$ python -q
>>> import numpy as np
>>> import numpy.linalg as la
>>> np.set_printoptions(precision=1, suppress=True, linewidth=140, floatmode="fixed")
>>> def rnd(a):
...     return np.round(a, 1) + 0
... 
>>> F = np.load("x.npy")
>>> print(F)
[[-1  2 -2 -1  2 -1  2 -1]
 [ 0 -1  0  2 -1  2 -2  0]
 [ 0 -1  1 -1 -1  0  1  0]
 [ 2  0  0  2  0 -2  2  2]
 [-1  0  1 -2  0  1  2 -1]
 [ 2  0  2  1  1  1  2  0]
 [ 2  0 -1  2 -1  2 -2  0]
 [-2  0 -1 -2 -2  2  1  1]
 [ 2  2 -1  0 -1 -2 -1  0]
 [ 0  1 -1  2  2  1 -1  0]
 [ 2  0  0  1 -1 -2 -2  2]
 [-1 -1 -2  5 -1  5 -4 -1]]
>>> G = F.T @ F
>>> G
array([[ 27,   3,   5,  14,  -1, -15,  -4,   9],
       [  3,  12,  -6,  -6,   7, -12,   6,  -1],
       [  5,  -6,  18, -11,   1,  -8,  14,   2],
       [ 14,  -6, -11,  53,  -2,  25, -35,   2],
       [ -1,   7,   1,  -2,  19,  -8,  12,  -5],
       [-15, -12,  -8,  25,  -8,  53, -23, -11],
       [ -4,   6,  14, -35,  12, -23,  48,   1],
       [  9,  -1,   2,   2,  -5, -11,   1,  12]])
>>> np.trace(G), (F ** 2).sum()
(np.int64(242), np.int64(242))
>>> print(la.matrix_rank(G))
8
>>> evals, V = la.eigh(G)
>>> x = np.array([3, -3, 1, -3, -2, 1, -3, 1])
>>> rnd(V * np.abs(evals) @ V.T)
array([[ 27.0,   3.0,   5.0,  14.0,  -1.0, -15.0,  -4.0,   9.0],
       [  3.0,  12.0,  -6.0,  -6.0,   7.0, -12.0,   6.0,  -1.0],
       [  5.0,  -6.0,  18.0, -11.0,   1.0,  -8.0,  14.0,   2.0],
       [ 14.0,  -6.0, -11.0,  53.0,  -2.0,  25.0, -35.0,   2.0],
       [ -1.0,   7.0,   1.0,  -2.0,  19.0,  -8.0,  12.0,  -5.0],
       [-15.0, -12.0,  -8.0,  25.0,  -8.0,  53.0, -23.0, -11.0],
       [ -4.0,   6.0,  14.0, -35.0,  12.0, -23.0,  48.0,   1.0],
       [  9.0,  -1.0,   2.0,   2.0,  -5.0, -11.0,   1.0,  12.0]])
>>> x @ G @ x
np.int64(845)
>>> X = np.loadtxt("sample6.csv", delimiter=",")
>>> X
array([[ 0.0,  0.0, 11.0,  4.0,  2.0, 10.0,  5.0,  0.0,  0.0],
       [ 5.0,  0.0,  3.0,  0.0,  6.0,  0.0, 13.0,  2.0,  4.0],
       [ 0.0,  0.0,  7.0,  0.0,  4.0,  4.0,  9.0,  0.0,  0.0],
       [ 0.0,  0.0, 11.0,  4.0,  2.0, 10.0,  5.0,  0.0,  0.0],
       [ 2.0,  0.0,  5.0,  0.0,  5.0,  1.0, 11.0,  0.0,  1.0],
       [ 0.0,  0.0,  7.0,  0.0,  4.0,  4.0,  9.0,  0.0,  0.0],
       [ 0.0,  0.0,  7.0,  0.0,  4.0,  4.0,  9.0,  0.0,  0.0],
       [ 5.0,  0.0,  3.0,  0.0,  6.0,  0.0, 13.0,  2.0,  4.0],
       [ 5.0,  0.0,  3.0,  0.0,  6.0,  0.0, 13.0,  2.0,  4.0],
       [ 0.0,  0.0, 15.0,  8.0,  0.0, 16.0,  1.0,  0.0,  0.0],
       [ 0.0,  0.0,  9.0,  2.0,  3.0,  7.0,  7.0,  0.0,  0.0],
       [ 0.0,  0.0, 13.0,  6.0,  1.0, 13.0,  3.0,  0.0,  0.0],
       [ 0.0,  0.0, 15.0,  8.0,  0.0, 16.0,  1.0,  0.0,  0.0],
       [ 0.0,  0.0, 11.0,  4.0,  2.0, 10.0,  5.0,  0.0,  0.0],
       [ 5.0,  0.0,  3.0,  0.0,  6.0,  0.0, 13.0,  2.0,  4.0],
       [ 0.0,  0.0, 11.0,  4.0,  2.0, 10.0,  5.0,  0.0,  0.0],
       [ 5.0,  0.0,  3.0,  0.0,  6.0,  0.0, 13.0,  2.0,  4.0],
       [ 0.0,  0.0,  9.0,  2.0,  3.0,  7.0,  7.0,  0.0,  0.0],
       [ 2.0,  0.0,  5.0,  0.0,  5.0,  1.0, 11.0,  0.0,  1.0],
       [ 0.0,  0.0, 11.0,  4.0,  2.0, 10.0,  5.0,  0.0,  0.0],
       [ 0.0,  0.0,  9.0,  2.0,  3.0,  7.0,  7.0,  0.0,  0.0],
       [ 5.0,  0.0,  3.0,  0.0,  6.0,  0.0, 13.0,  2.0,  4.0],
       [ 0.0,  0.0, 15.0,  8.0,  0.0, 16.0,  1.0,  0.0,  0.0],
       [ 0.0,  0.0,  9.0,  2.0,  3.0,  7.0,  7.0,  0.0,  0.0],
       [ 5.0,  0.0,  3.0,  0.0,  6.0,  0.0, 13.0,  2.0,  4.0],
       [ 0.0,  0.0, 11.0,  4.0,  2.0, 10.0,  5.0,  0.0,  0.0],
       [ 0.0,  0.0,  9.0,  2.0,  3.0,  7.0,  7.0,  0.0,  0.0],
       [ 0.0,  0.0,  7.0,  0.0,  4.0,  4.0,  9.0,  0.0,  0.0],
       [ 5.0,  0.0,  3.0,  0.0,  6.0,  0.0, 13.0,  2.0,  4.0],
       [ 0.0,  0.0, 11.0,  4.0,  2.0, 10.0,  5.0,  0.0,  0.0]])
>>> [round(float(x), 1) for x in la.svd(X, compute_uv=False)[:3]]
[76.0, 45.0, 10.2]
>>> np.argsort(-la.norm(X, axis=0).round(6), kind="stable")[:3]
array([2, 6, 5])
>>> la.cond(X) > 100
np.True_
